$ python -q
>>> import numpy as np
>>> from numpy import linalg as LA
>>> np.set_printoptions(precision=2, suppress=True, linewidth=160)
>>> m1 = np.array([[2, -2, 2, -2, 2, -2],
...     [2, 2, 2, 2, 2, 2],
...     [-1, -1, -1, -1, -1, -1],
...     [2, -2, 2, -2, 2, -2],
...     [2, 2, 2, 2, 2, 2],
...     [-1, -1, -1, -1, -1, -1]])
>>> # row 3 repeats row 0
>>> out = m1 / LA.norm(m1, axis=1, keepdims=True)
>>> C2 = out @ out.T
>>> C2[0].round(2) + 0
array([1., 0., 0., 1., 0., 0.])
>>> (C2 - 2 * np.eye(6)).round(6).argmax(axis=1)
array([3, 4, 5, 0, 1, 2])
>>> np.degrees(np.arccos(np.clip(C2[0, 5], -1, 1)))
np.float64(90.0)
>>> J, _ = LA.qr(np.array([[-0.8, 2.3, 0.0, -1.5],
...     [-1.3, -0.3, -0.3, -0.6],
...     [-0.6, 0.3, -0.1, 1.3],
...     [0.3, 1.3, 1.1, 1.6]]))
>>> print(J)
[[-0.48  0.76  0.42  0.16]
 [-0.78 -0.34 -0.41  0.33]
 [-0.36  0.01 -0.08 -0.93]
 [ 0.18  0.56 -0.81  0.01]]
>>> # keeps lengths
>>> Q, R = LA.qr(J)
>>> Q
array([[-0.48,  0.76,  0.42,  0.16],
       [-0.78, -0.34, -0.41,  0.33],
       [-0.36,  0.01, -0.08, -0.93],
       [ 0.18,  0.56, -0.81,  0.01]])
>>> LA.norm(J, axis=1)
array([1., 1., 1., 1.])
>>> LA.norm(J, axis=0)
array([1., 1., 1., 1.])
>>> J[2] @ J[1]
np.float64(0.0)
>>> W0 = np.array([[2, 0, 2, 0], [2, 1, 2, 0], [0, 2, 1, 2], [0, 2, 0, 1]])
>>> W0
array([[2, 0, 2, 0],
       [2, 1, 2, 0],
       [0, 2, 1, 2],
       [0, 2, 0, 1]])
>>> print(np.sort(np.abs(LA.eigvals(W0))))
[0.2  1.52 1.52 4.41]
>>> (W0 + W0.T) / 2
array([[2., 1., 1., 0.],
       [1., 1., 2., 1.],
       [1., 2., 1., 1.],
       [0., 1., 1., 1.]])
>>> W0 @ W0
array([[4, 4, 6, 4],
       [6, 5, 8, 4],
       [4, 8, 5, 4],
       [4, 4, 4, 1]])
>>> print(round(float(LA.det(W0)), 2))
2.0
>>> np.round(np.abs(LA.eigvals(W0)).max(), 2)
np.float64(4.41)
>>> P = np.triu(np.array([[2, 3, 4, 2], [0, 3, 2, 2], [0, 1, 4, 2], [0, 5, 3, 0]]), 1) + np.eye(4)
>>> out = P @ W0 @ LA.inv(P)
>>> print(np.trace(out), np.trace(W0))
5.0 5
>>> P @ W0 - W0 @ P
array([[ 6.,  9.,  2.,  2.],
       [ 0.,  2., -8., -4.],
       [ 0.,  4., -4., -4.],
       [ 0.,  0., -4., -4.]])
>>> LA.matrix_rank(out)
np.int64(4)
>>> out
array([[  8.,  -9.,  -2.,  16.],
       [  2.,   3., -10.,  16.],
       [  0.,   6., -11.,  14.],
       [  0.,   2.,  -4.,   5.]])
>>> print(np.round(LA.det(out), 2))
2.0
>>> x0 = np.array([1, 2, 2, 3])
>>> target = out @ x0
>>> c, lr = np.zeros(4), 1 / LA.norm(out, 2) ** 2
>>> for i in range(25):
...     c -= lr * out.T @ (out @ c - target)
...     if i % 5 == 0: print(i, round(LA.norm(out @ c - target), 2))
... 
0 2.96
5 0.95
10 0.54
15 0.5
20 0.49
>>> c
array([ 0.44, -0.14, -0.77,  1.73])
>>> LA.eigvals(W0)
array([4.41+0.j  , 0.2 +1.51j, 0.2 -1.51j, 0.2 +0.j  ])
>>> round(float(LA.det(W0[::-1])), 2)
2.0
>>> out = np.array([[3, 2], [3, 2], [2, 2], [1, 2]])
>>> np.einsum("ij->j", W0)
array([4, 5, 5, 3])
>>> np.einsum("ij,ij->i", W0, W0)
array([8, 9, 9, 5])
>>> print(np.einsum("ik,kj->ji", W0, out))
[[10 13 10  7]
 [ 8 10 10  6]]
>>> np.einsum("ik,kj->ij", W0, out)
array([[10,  8],
       [13, 10],
       [10, 10],
       [ 7,  6]])
>>> LA.matrix_rank(np.vstack([W0, out.T]))
np.int64(4)
>>> F = np.load("block17.npy")
>>> F
array([[-1,  2,  0],
       [ 2,  3, -1],
       [ 3,  5, -4],
       [ 4,  2, -4],
       [ 2,  3, -5],
       [-1,  4, -3],
       [ 1,  3,  0],
       [-2,  4,  1],
       [-3,  3,  1],
       [-6,  5,  3],
       [-5,  3,  4],
       [-2,  2,  3],
       [-1, -1,  4],
       [ 2, -3,  6]])
>>> D = LA.norm(F[:, None] - F[None], axis=-1)
>>> D[:5, :5]
array([[0.  , 3.32, 6.4 , 6.4 , 5.92],
       [3.32, 0.  , 3.74, 3.74, 4.  ],
       [6.4 , 3.74, 0.  , 3.16, 2.45],
       [6.4 , 3.74, 3.16, 0.  , 2.45],
       [5.92, 4.  , 2.45, 2.45, 0.  ]])
>>> LA.norm(F, axis=1)
array([2.24, 3.74, 7.07, 6.  , 6.16, 5.1 , 3.16, 4.58, 4.36, 8.37, 7.07, 4.12, 4.24, 7.  ])
>>> print(np.flatnonzero(D[13] < D.mean() / 2))
[13]
>>> D.mean(axis=1).argmax()
np.int64(13)
>>> D[13]
array([ 8.37,  9.22, 12.85, 11.36, 12.53, 11.79,  8.54,  9.49,  9.27, 11.7 ,  9.43,  7.07,  4.12,  0.  ])
>>> x0 = np.array([1, 5, 3])
>>> target = F @ x0
>>> np.round(LA.pinv(F) @ F, 2) + 0
array([[1., 0., 0.],
       [0., 1., 0.],
       [0., 0., 1.]])
>>> LA.lstsq(F, target)[0]
array([1., 5., 3.])
>>> rng = np.random.default_rng(7201)
>>> target = target + 0.3 * rng.normal(size=14)
>>> print(target)
[ 9.22 13.71 16.2   2.15  2.36 10.46 15.67 21.26 15.29 28.31 22.06 16.93  5.76  4.92]
>>> c, *_ = LA.lstsq(F, target)
>>> print(round(float(LA.norm(target - F @ c)), 2))
0.7
>>> np.round(F.T @ (target - F @ c), 2) + 0
array([0., 0., 0.])
>>> c
array([0.95, 5.02, 2.95])
>>> C2 = np.cov(F, rowvar=False)
>>> C2.shape
(3, 3)
>>> LA.eigvalsh(C2)[::-1]
array([16.75,  8.05,  0.6 ])
>>> x0 = np.array([2, -2, 0])
>>> target = F @ x0
>>> c, lr = np.zeros(3), 1 / LA.norm(F, 2) ** 2
>>> for i in range(6):
...     c -= lr * F.T @ (F @ c - target)
...     if i % 2 == 0: print(i, round(LA.norm(F @ c - target), 2))
... 
0 7.47
2 1.94
4 1.41
>>> c
array([ 1.85, -2.09, -0.13])
>>> round(LA.cond(F), 2)
np.float64(2.66)
>>> mat, _ = LA.qr(np.array([[-1.5, 0.4, 1.4, -0.4],
...     [1.4, -0.3, -0.3, -0.4],
...     [1.2, 0.9, -0.1, 0.5],
...     [0.6, 2.1, 0.6, -1.1]]))
>>> mat
array([[-0.61,  0.32, -0.7 , -0.17],
       [ 0.57, -0.27, -0.7 ,  0.33],
       [ 0.49,  0.28, -0.1 , -0.82],
       [ 0.24,  0.86,  0.08,  0.43]])
>>> lab = rng.permutation(4)
>>> lab
array([1, 3, 0, 2])
>>> out = mat[lab][:, lab]
>>> print(np.diag(out))
[-0.27  0.43 -0.61 -0.1 ]
>>> out
array([[-0.27,  0.33,  0.57, -0.7 ],
       [ 0.86,  0.43,  0.24,  0.08],
       [ 0.32, -0.17, -0.61, -0.7 ],
       [ 0.28, -0.82,  0.49, -0.1 ]])
>>> out = mat / np.sqrt((mat ** 2).mean(axis=1, keepdims=True))
>>> LA.matrix_rank(out) == LA.matrix_rank(mat)
np.True_
>>> LA.norm(out, axis=1)
array([2., 2., 2., 2.])
>>> out[0]
array([-1.22,  0.64, -1.4 , -0.34])
>>> Q, R = LA.qr(mat)
>>> print(Q.shape, R.shape)
(4, 4) (4, 4)
>>> np.abs(np.diag(R))
array([1., 1., 1., 1.])
>>> Q
array([[-0.61,  0.32, -0.7 , -0.17],
       [ 0.57, -0.27, -0.7 ,  0.33],
       [ 0.49,  0.28, -0.1 , -0.82],
       [ 0.24,  0.86,  0.08,  0.43]])
>>> np.allclose(m1[:-1].T @ LA.lstsq(m1[:-1].T, m1[-1])[0], m1[-1])
True
>>> np.abs(np.diag(LA.qr(m1)[1])) > 1e-9
array([ True,  True, False, False, False, False])
>>> m1 @ LA.pinv(m1) @ m1
array([[ 2., -2.,  2., -2.,  2., -2.],
       [ 2.,  2.,  2.,  2.,  2.,  2.],
       [-1., -1., -1., -1., -1., -1.],
       [ 2., -2.,  2., -2.,  2., -2.],
       [ 2.,  2.,  2.,  2.,  2.,  2.],
       [-1., -1., -1., -1., -1., -1.]])
>>> M = (rng.random((4, 4)) < 0.3) + np.eye(4)
>>> M /= M.sum(axis=1, keepdims=True)
>>> M
array([[0.5, 0. , 0.5, 0. ],
       [0. , 1. , 0. , 0. ],
       [0. , 0. , 1. , 0. ],
       [0.5, 0. , 0. , 0.5]])
>>> # rows sum to 1
>>> out = np.array([[-2, -3], [2, -2]])
>>> C = np.kron(out, M)
>>> print(C.shape)
(8, 8)
>>> print(C)
[[-1.  -0.  -1.  -0.  -1.5 -0.  -1.5 -0. ]
 [-0.  -2.  -0.  -0.  -0.  -3.  -0.  -0. ]
 [-0.  -0.  -2.  -0.  -0.  -0.  -3.  -0. ]
 [-1.  -0.  -0.  -1.  -1.5 -0.  -0.  -1.5]
 [ 1.   0.   1.   0.  -1.  -0.  -1.  -0. ]
 [ 0.   2.   0.   0.  -0.  -2.  -0.  -0. ]
 [ 0.   0.   2.   0.  -0.  -0.  -2.  -0. ]
 [ 1.   0.   0.   1.  -1.  -0.  -0.  -1. ]]
>>> W = np.array([[2, 0, -4, -4, -3, -5],
...     [2, -5, 4, 5, 3, 4],
...     [-1, 2, -1, -4, 3, -2],
...     [2, -5, 2, 3, 5, 3]])
>>> c = np.array([3, 2, 0, 1, 1, 1])
>>> hid = np.maximum(M @ W + c, 0)
>>> LA.matrix_rank(hid)
np.int64(4)
>>> (hid > 0).astype(int)
array([[1, 1, 0, 0, 1, 0],
       [1, 0, 1, 1, 1, 1],
       [1, 1, 0, 0, 1, 0],
       [1, 0, 0, 1, 1, 0]])
>>> (hid > 0).mean(axis=0)
array([1.  , 0.5 , 0.25, 0.5 , 1.  , 0.25])
>>> C = np.array([[2, 5, 7],
...     [-6, -6, -7],
...     [-2, -1, 0],
...     [-8, -6, 3],
...     [2, -7, 0],
...     [9, -4, 9]])
>>> hid @ C
array([[ -9. ,  -7.5,   3.5],
       [  7. , -63. ,  98. ],
       [-12. , -42. , -14. ],
       [ 10. ,   8. ,  36.5]])
>>> W @ C
array([[ -7,  79, -43],
       [ 28, -31, 100],
       [  8,  -5, -51],
       [ 43, -27,  85]])
>>> arr = np.load("sample5.npy")
>>> print(arr)
[[ 0.46  0.34  0.56 -1.83]
 [-0.76  1.41 -1.16 -0.28]
 [-0.61  1.02  1.53  0.5 ]
 [-1.68 -0.92  0.12 -0.55]]
>>> LA.svd(arr, compute_uv=False)
array([2., 2., 2., 2.])
>>> arr.mean(axis=0)
array([-0.65,  0.46,  0.26, -0.54])
>>> np.unravel_index(np.abs(arr).argmax(), arr.shape)
(np.int64(0), np.int64(3))
>>> round(np.abs(arr).max(), 2)
np.float64(1.83)
>>> arr.sum(axis=0)
array([-2.6 ,  1.85,  1.05, -2.17])
>>> arr.sum(axis=1)
array([-0.48, -0.79,  2.44, -3.04])
>>> np.diff(arr, axis=0)
array([[-1.22,  1.07, -1.71,  1.55],
       [ 0.15, -0.39,  2.69,  0.78],
       [-1.07, -1.94, -1.41, -1.05]])
>>> def softmax(z):
...     e = np.exp(z - z.max(axis=-1, keepdims=True))
...     return e / e.sum(axis=-1, keepdims=True)
... 
>>> softmax(arr[1])
array([0.08, 0.73, 0.06, 0.13])
>>> softmax(arr[1] + 4)
array([0.08, 0.73, 0.06, 0.13])
>>> np.round(softmax(10 * arr[1]), 2) + 0
array([0., 1., 0., 0.])
>>> att = arr @ arr.T / np.sqrt(4)
>>> softmax(att)[1] @ arr
array([-0.72,  1.05, -0.61, -0.38])
>>> softmax(att + np.triu(np.full(att.shape, -np.inf), 1))
array([[1.  , 0.  , 0.  , 0.  ],
       [0.12, 0.88, 0.  , 0.  ],
       [0.11, 0.11, 0.79, 0.  ],
       [0.1 , 0.1 , 0.1 , 0.71]])
>>> softmax(att)
array([[0.71, 0.1 , 0.1 , 0.1 ],
       [0.1 , 0.71, 0.1 , 0.1 ],
       [0.1 , 0.1 , 0.71, 0.1 ],
       [0.1 , 0.1 , 0.1 , 0.71]])
>>> softmax(att).round(6).argmax(axis=1)
array([0, 1, 2, 3])
>>> out = np.array([[2, -1, -5], [3, 2, -1]])
>>> C = np.kron(out, arr)
>>> C.shape
(8, 12)
>>> round(float(LA.norm(C, 2)), 2), round(float(LA.norm(out, 2) * LA.norm(arr, 2)), 2)
(11.67, 11.67)
>>> LA.matrix_rank(C)
np.int64(8)
